$ python -q
>>> import numpy as np
>>> np.set_printoptions(precision=1, suppress=True, linewidth=100)
>>> W0 = np.load("run3.npy")
>>> W0
array([[-1.5, -0.6, -0.7],
       [-1.1, -1.1, -1.5],
       [ 1.5,  0.4,  1.5],
       [ 2.3,  1.6,  2.4],
       [-0.8, -0.1, -0.7],
       [ 0. ,  0.2, -0.2],
       [ 0.9,  0.8,  1.1],
       [ 0. , -0.1, -0.1],
       [-0.2,  0.7,  0.4],
       [ 3.2,  1.6,  2.1],
       [-3.4, -1.5, -2.8],
       [ 1.9,  1.4,  2. ],
       [-1. , -0.4, -0.8],
       [ 3.2,  1.2,  2.6],
       [ 1.1,  0.2,  1.4],
       [-3.2, -1.3, -2.8],
       [ 1.2,  0.4,  1.1],
       [ 2.4,  1. ,  2. ],
       [-0.6,  0.1,  0.2],
       [ 0.5,  0.5,  0.6]])
>>> vec = np.array([-2, 0, -2])
>>> rhs = W0 @ vec
>>> np.round(np.linalg.lstsq(W0, rhs)[0], 1) + 0
array([-2.,  0., -2.])
>>> np.round(np.linalg.solve(W0.T @ W0, W0.T @ rhs), 1) + 0
array([-2.,  0., -2.])
>>> rng = np.random.default_rng(76633)
>>> rhs = rhs + 0.1 * rng.normal(size=20)
>>> rhs
array([  4.5,   5.2,  -5.9,  -9.4,   3.1,   0.5,  -3.8,   0.2,  -0.5, -10.6,  12.4,  -7.7,   3.7,
       -11.5,  -4.9,  12. ,  -4.6,  -8.7,   0.7,  -2.1])
>>> c, *_ = np.linalg.lstsq(W0, rhs)
>>> [round(float(np.linalg.norm(np.linalg.solve(W0.T @ W0 + lam * np.eye(3), W0.T @ rhs))), 2) for lam in (0, 1, 10, 100)]
[2.81, 2.68, 2.46, 1.51]
>>> np.round(np.linalg.norm(rhs - W0 @ c), 1)
np.float64(0.3)
>>> c.round()
array([-2., -0., -2.])
>>> c.round(1) + 0
array([-2. ,  0. , -1.9])
>>> Ac = (W0 - W0.mean(axis=0)) / W0.std(axis=0)
>>> np.argwhere(np.abs(Ac) > 2)
array([[10,  0],
       [10,  2],
       [15,  2]])
>>> c = np.linalg.lstsq(np.delete(Ac, 1, axis=1), Ac[:, 1])[0]
>>> np.abs(c).argmax()
np.int64(1)
>>> round(1 - np.var(Ac[:, 1] - np.delete(Ac, 1, axis=1) @ c), 1)
np.float64(0.9)
>>> labels = W0[:, 0] > np.median(W0[:, 0])
>>> r0 = W0[labels].mean(axis=0) - W0[~labels].mean(axis=0)
>>> (((W0 - W0.mean(axis=0)) @ r0 > 0) == labels).mean()
np.float64(1.0)
>>> ((W0 - W0.mean(axis=0)) @ r0 > 0).astype(int)
array([0, 0, 1, 1, 0, 0, 1, 0, 0, 1, 0, 1, 0, 1, 1, 0, 1, 1, 0, 1])
>>> proj = W0 @ np.linalg.solve(W0.T @ W0, W0.T)
>>> np.linalg.matrix_rank(np.eye(20) - proj)
np.int64(17)
>>> r0, v = W0[15], W0[0]
>>> round(r0 @ v, 1)
np.float64(7.5)
>>> pr = (r0 @ v) / (r0 @ r0) * r0
>>> pr
array([-1.2, -0.5, -1.1])
>>> np.linalg.matrix_rank(np.outer(r0, v))
np.int64(1)
>>> v - pr
array([-0.3, -0.1,  0.4])
>>> E = np.load("case0.npy")
>>> E
array([[0.5, 0.7, 0.4],
       [0.2, 0.3, 0.2],
       [0.9, 1.5, 0.8]])
>>> left, sv, vt = np.linalg.svd(E)
>>> vecs = vt[:(sv > 1e-8).sum()]
>>> vec = E[1] + -1 * E[2] + rng.integers(2) * np.eye(3)[0]
>>> vec
array([ 0.2, -1.2, -0.6])
>>> np.allclose(vecs.T @ vecs @ vec, vec)
False
>>> np.round(np.linalg.norm(vec - vecs.T @ vecs @ vec), 1)
np.float64(0.9)
>>> np.linalg.matrix_rank(np.vstack([E, vec]))
np.int64(2)
>>> other = E + rng.integers(-2, 3, (3, 1)) @ rng.integers(-2, 3, (1, 3))
>>> other
array([[ 0.5,  0.7,  0.4],
       [ 2.2, -3.7,  2.2],
       [-1.1,  5.5, -1.2]])
>>> np.round(np.linalg.svd(other - E, compute_uv=False), 1) + 0
array([6.9, 0. , 0. ])
>>> np.linalg.matrix_rank(E, rtol=0.1)
np.int64(1)
>>> np.argsort(-np.linalg.norm(E, axis=0).round(6), kind="stable")[:3]
array([1, 0, 2])
>>> r0, v = E[2], E[0]
>>> np.round(r0 @ r0, 1)
np.float64(3.8)
>>> pr = (r0 @ v) / (r0 @ r0) * r0
>>> pr
array([0.5, 0.7, 0.4])
>>> np.outer(r0, v)
array([[0.4, 0.7, 0.3],
       [0.7, 1.1, 0.5],
       [0.3, 0.5, 0.3]])
>>> round(float(np.linalg.norm(r0 + v) ** 2 + np.linalg.norm(r0 - v) ** 2), 1)
9.3
>>> other = np.array([[-3, 0], [2, 1], [-2, 3]])
>>> other.T @ E.T
array([[-0.6, -0.3, -1.3],
       [ 1.8,  0.8,  3.8]])
>>> np.linalg.matrix_rank(np.vstack([E, other.T]))
np.int64(3)
>>> np.einsum("ij->j", E)
array([1.6, 2.6, 1.3])
>>> np.einsum("ij,ij->i", E, E)
array([0.9, 0.2, 3.8])
>>> X = np.load("a.npy")
>>> X
array([[-5,  4, -5,  4],
       [-5,  1, -5,  1],
       [-5,  4, -5,  4],
       [-5,  1, -5,  1]])
>>> blk = np.stack([X, 2 * X, X[::-1]])
>>> np.linalg.matrix_rank(blk)
array([2, 2, 2])
>>> np.linalg.norm(blk, axis=(1, 2))
array([16.4, 32.7, 16.4])
>>> A = np.load("x.npy")
>>> A
array([[0, 0, 1],
       [1, 0, 0],
       [0, 1, 0]])
>>> # keeps lengths
>>> A.sum(axis=1)
array([1, 1, 1])
>>> np.sort(np.abs(np.linalg.eigvals(A)))[::-1]
array([1., 1., 1.])
>>> pr = np.eye(3)[0]
>>> for _ in range(7):
...     pr = pr @ A
...     print(pr.round(1))
... 
[0. 0. 1.]
[0. 1. 0.]
[1. 0. 0.]
[0. 0. 1.]
[0. 1. 0.]
[1. 0. 0.]
[0. 0. 1.]
>>> data = np.vander(np.arange(4) - 2, 3, increasing=True)
>>> data
array([[ 1, -2,  4],
       [ 1, -1,  1],
       [ 1,  0,  0],
       [ 1,  1,  1]])
>>> other = data[0, 0] * data[1:] - np.outer(data[1:, 0], data[0])
>>> other
array([[ 0,  1, -3],
       [ 0,  2, -4],
       [ 0,  3, -3]])
>>> np.flatnonzero(~other.round(6).any(axis=1))
array([], dtype=int64)
>>> K = np.loadtxt("m.csv", delimiter=",")
>>> K
array([[-0.5, -2.7, -1.2],
       [ 1.8,  1.2,  2.1],
       [-1.8, -1.2, -2.1],
       [ 1.7, -2.1,  1.2],
       [-1.4,  2.6, -0.7],
       [-1.2,  2.7, -0.5],
       [-0.4, -2.8, -1.1],
       [-1.4, -1.9, -1.9],
       [-2. , -0.4, -2.2],
       [ 0.9,  2.5,  1.5],
       [ 1.1, -2.8,  0.4],
       [ 0.2,  2.8,  1. ],
       [-0.7, -2.6, -1.3],
       [-1.9,  1.7, -1.5],
       [ 0.2, -2.9, -0.5],
       [ 0.8, -2.9,  0.1],
       [-1.2,  2.7, -0.5],
       [ 1.1, -2.8,  0.4],
       [-2. , -0.7, -2.1],
       [ 2.1, -0.7,  2. ],
       [ 1.1,  2.2,  1.7],
       [ 2. ,  0.5,  2.2]])
>>> # looks like rank 2
>>> left, sv, vt = np.linalg.svd(K)
>>> vecs = vt[:(sv > 1e-8).sum()]
>>> vec = K[19] + 2 * K[3] + rng.integers(2) * np.eye(3)[2]
>>> vec
array([ 5.6, -5. ,  5.3])
>>> np.allclose(vecs.T @ vecs @ vec, vec)
False
>>> np.round(np.linalg.norm(vec - vecs.T @ vecs @ vec), 1)
np.float64(0.7)
>>> Ac = K - K.mean(axis=1)
Traceback (most recent call last):
  File "<python-input-84>", line 1, in <module>
    Ac = K - K.mean(axis=1)
         ~~^~~~~~~~~~~~~~~~
ValueError: operands could not be broadcast together with shapes (22,3) (22,) 
>>> Ac = K - K.mean(axis=0)
>>> left, sv, vt = np.linalg.svd(Ac, full_matrices=False)
>>> np.round(Ac.mean(axis=0), 1) + 0
array([0., 0., 0.])
>>> (np.sign(left[:, 0]) == np.sign(left[0, 0])).astype(int)
array([1, 0, 1, 1, 0, 0, 1, 1, 1, 0, 1, 0, 1, 0, 1, 1, 0, 1, 1, 0, 0, 0])
>>> np.linalg.matrix_rank(Ac)
np.int64(2)
>>> np.linalg.lstsq(K[:-1].T, K[-1])[2]
np.int32(2)
>>> np.abs(np.diag(np.linalg.qr(K)[1])) > 1e-9
array([ True,  True, False])
>>> try:
...     np.linalg.inv(K)
... except np.linalg.LinAlgError as e:
...     print(repr(e))
... 
LinAlgError('Last 2 dimensions of the array must be square')
>>> np.allclose(K[:-1].T @ np.linalg.lstsq(K[:-1].T, K[-1])[0], K[-1])
True
>>> arr = np.loadtxt("sample12.csv", delimiter=",")
>>> arr
array([[ 0.,  0.],
       [-3., -2.]])
>>> # triangular, det is the product of the diagonal
>>> left, sv, vt = np.linalg.svd(arr)
>>> vecs = vt[:(sv > 1e-8).sum()]
>>> vec = arr[1] + -3 * arr[0] + rng.integers(2) * np.eye(2)[0]
>>> vec
array([-2., -2.])
>>> round(float(np.linalg.norm(vec - vecs.T @ vecs @ vec)), 1)
0.6
>>> left, sv, vt = np.linalg.svd(arr)
>>> sv
array([3.6, 0. ])
>>> other = left[:, :1] @ np.diag(sv[:1]) @ vt[:1]
>>> other
array([[ 0.,  0.],
       [-3., -2.]])
>>> round(float(np.linalg.norm(arr - other, 2)), 1), sv[1]
(0.0, np.float64(0.0))
>>> r0 = np.array([2, 3, 1, 3]) + 0.5
>>> J = np.outer(r0, r0) / (r0 @ r0)
>>> J
array([[0.2, 0.3, 0.1, 0.3],
       [0.3, 0.4, 0.2, 0.4],
       [0.1, 0.2, 0.1, 0.2],
       [0.3, 0.4, 0.2, 0.4]])
>>> # rank 1
>>> np.linalg.cond(J) > 100
np.True_
>>> [round(float(x), 1) for x in np.linalg.svd(J, compute_uv=False)[:3]]
[1.0, 0.0, 0.0]
>>> round(float(np.linalg.norm(J, 2) / np.linalg.norm(J)), 1)
1.0
>>> vec = np.array([2, -1, -1, 2])
>>> (J @ vec).argmax()
np.int64(1)
>>> J @ np.eye(4)[0]
array([0.2, 0.3, 0.1, 0.3])
>>> J @ vec
array([0.5, 0.7, 0.3, 0.7])
>>> np.sign((J @ vec).round(6))
array([1., 1., 1., 1.])
>>> J * vec
array([[ 0.4, -0.3, -0.1,  0.5],
       [ 0.5, -0.4, -0.2,  0.7],
       [ 0.2, -0.2, -0.1,  0.3],
       [ 0.5, -0.4, -0.2,  0.7]])
>>> np.linalg.norm(J @ vec) <= np.linalg.norm(J, 2) * np.linalg.norm(vec) + 1e-9
np.True_
>>> J @ np.ones(4)
array([0.8, 1.2, 0.5, 1.2])
>>> left, sv, vt = np.linalg.svd(J)
>>> np.argmax(sv[:-1] / (sv[1:] + 1e-6)) + 1
np.int64(1)
>>> sv.round(1) + 0
array([1., 0., 0., 0.])
>>> other = left[:, :1] @ np.diag(sv[:1]) @ vt[:1]
>>> np.linalg.matrix_rank(other)
np.int64(1)
>>> round(np.linalg.norm(J - other, 2), 1), np.round(sv[1], 1)
(np.float64(0.0), np.float64(0.0))
>>> rk = np.linalg.matrix_rank(J)
>>> rk
np.int64(1)
>>> ns = np.linalg.svd(J)[2][rk:].T
>>> np.allclose(J @ ns, 0)
True
>>> ns @ ns.T
array([[ 0.8, -0.3, -0.1, -0.3],
       [-0.3,  0.6, -0.2, -0.4],
       [-0.1, -0.2,  0.9, -0.2],
       [-0.3, -0.4, -0.2,  0.6]])
>>> np.round(J @ ns, 1) + 0
array([[0., 0., 0.],
       [0., 0., 0.],
       [0., 0., 0.],
       [0., 0., 0.]])
>>> np.linalg.matrix_rank(J.T @ J), np.linalg.matrix_rank(J @ J.T)
(np.int64(1), np.int64(1))
>>> [int(np.linalg.matrix_rank(J[:, :j + 1])) for j in range(4)]
[1, 1, 1, 1]
>>> left, sv, vt = np.linalg.svd(J)
>>> vecs = vt[:(sv > 1e-8).sum()]
>>> vec = J[0] + -2 * J[1] + rng.integers(2) * np.eye(4)[1]
>>> vec
array([-0.3,  0.5, -0.2, -0.5])
>>> np.diag(vecs.T @ vecs)
array([0.2, 0.4, 0.1, 0.4])
>>> vecs.T @ vecs
array([[0.2, 0.3, 0.1, 0.3],
       [0.3, 0.4, 0.2, 0.4],
       [0.1, 0.2, 0.1, 0.2],
       [0.3, 0.4, 0.2, 0.4]])
>>> np.linalg.matrix_rank(np.vstack([J, vec]))
np.int64(2)
>>> round(np.linalg.norm(vec - vecs.T @ vecs @ vec), 1)
np.float64(0.8)
